% python3 -q
>>> import numpy as np
>>> import numpy.linalg as la
>>> np.set_printoptions(precision=3, suppress=True, linewidth=200, sign=" ")
>>> data = np.loadtxt("data.csv", delimiter=",")
>>> data
array([[ 0.089,  0.089,  0.089,  0.149,  0.208],
       [ 0.089,  0.089,  0.089,  0.149,  0.208],
       [ 0.089,  0.089,  0.089,  0.149,  0.208],
       [ 0.149,  0.149,  0.149,  0.248,  0.347],
       [ 0.208,  0.208,  0.208,  0.347,  0.485]])
>>> # row 1 repeats row 0
>>> np.round(la.norm(data, 2) / la.norm(data), 3)
np.float64(1.0)
>>> la.matrix_rank(data, rtol=0.1)
np.int64(1)
>>> la.cond(data) > 100
np.True_
>>> la.lstsq(data[:-1].T, data[-1])[2]
np.int32(1)
>>> data @ la.pinv(data) @ data
array([[ 0.089,  0.089,  0.089,  0.149,  0.208],
       [ 0.089,  0.089,  0.089,  0.149,  0.208],
       [ 0.089,  0.089,  0.089,  0.149,  0.208],
       [ 0.149,  0.149,  0.149,  0.248,  0.347],
       [ 0.208,  0.208,  0.208,  0.347,  0.485]])
>>> np.allclose(data[:-1].T @ la.lstsq(data[:-1].T, data[-1])[0], data[-1])
True
>>> np.abs(np.diag(la.qr(data)[1])) > 1e-9
array([ True, False, False, False, False])
>>> evals, evecs = la.eigh(data)
>>> round(evals.sum(), 3), np.trace(data)
(np.float64(1.0), np.float64(1.0))
>>> np.round(la.eigvalsh(data @ data), 3) + 0
array([ 0.,  0.,  0.,  0.,  1.])
>>> np.round(la.svd(data, compute_uv=False), 3) + 0
array([ 1.,  0.,  0.,  0.,  0.])
>>> evals.round(3) + 0
array([ 0.,  0.,  0.,  0.,  1.])
>>> evecs @ np.diag(evals) @ evecs.T
array([[ 0.089,  0.089,  0.089,  0.149,  0.208],
       [ 0.089,  0.089,  0.089,  0.149,  0.208],
       [ 0.089,  0.089,  0.089,  0.149,  0.208],
       [ 0.149,  0.149,  0.149,  0.248,  0.347],
       [ 0.208,  0.208,  0.208,  0.347,  0.485]])
>>> rk = la.matrix_rank(data)
>>> rk
np.int64(1)
>>> ns = la.svd(data)[2][rk:].T
>>> ns.shape
(5, 4)
>>> np.allclose(data @ ns, 0)
True
>>> la.matrix_rank(data.T @ data), la.matrix_rank(data @ data.T)
(np.int64(1), np.int64(1))
>>> [int(la.matrix_rank(data[:i])) for i in range(1, len(data) + 1)]
[1, 1, 1, 1, 1]
>>> ns @ ns.T
array([[ 0.911, -0.089, -0.089, -0.149, -0.208],
       [-0.089,  0.911, -0.089, -0.149, -0.208],
       [-0.089, -0.089,  0.911, -0.149, -0.208],
       [-0.149, -0.149, -0.149,  0.752, -0.347],
       [-0.208, -0.208, -0.208, -0.347,  0.515]])
